% ipython --no-banner

In [1]: import numpy as np

In [2]: np.set_printoptions(precision=3, suppress=True, linewidth=140, legacy="1.25")

In [3]: def tidy(a):
   ...:     return np.round(a, 3) + 0
   ...: 

In [4]: W0 = np.loadtxt("layer17.csv", delimiter=",")

In [5]: W0
Out[5]: 
array([[-1., -9., -2., -8.,  2.,  4., -6., -6.,  5., -1., -6., -5.,  7.],
       [-7., -1., -7., -7., -2.,  2.,  9., -4., -4.,  8.,  7., -8.,  5.],
       [-1.,  1.,  4., -5.,  2.,  6., -8., -8., -7., -3., -4.,  3., -1.],
       [ 2.,  6., -8., -5.,  6.,  6.,  8., -8., -4., -6.,  0.,  0.,  1.],
       [ 6., -1., -6.,  9.,  1.,  6.,  7., -1., -9.,  7., -6.,  3.,  7.],
       [ 7., -6., -8.,  8.,  5.,  1.,  9.,  1., -3., -6.,  4., -7., -5.],
       [-2.,  3., -7., -7.,  1., -9.,  9.,  9., -9., -6.,  8., -7., -8.],
       [-2.,  3.,  5.,  2.,  9.,  5., -8., -5.,  7.,  2.,  0.,  5., -7.],
       [-8., -2., -4.,  2.,  3.,  4., -3., -6.,  6.,  7.,  6., -2., -7.],
       [-6., -9.,  9.,  7.,  1., -5., -5.,  5.,  9.,  7., -4., -4., -6.],
       [ 8.,  9., -9., -8., -6., -8., -1., -2.,  1.,  0.,  2.,  4., -9.],
       [-1.,  0.,  6., -2.,  0., -9., -3.,  6.,  1.,  0., -8., -3.,  8.],
       [ 6., -8., -8.,  4.,  9., -9., -7.,  2., -9.,  4., -7., -6., -7.]])

In [6]: Q, r_ = np.linalg.qr(W0)

In [7]: Q.shape, r_.shape
Out[7]: ((13, 13), (13, 13))

In [8]: np.allclose(r_.T @ r_, W0.T @ W0)
Out[8]: True
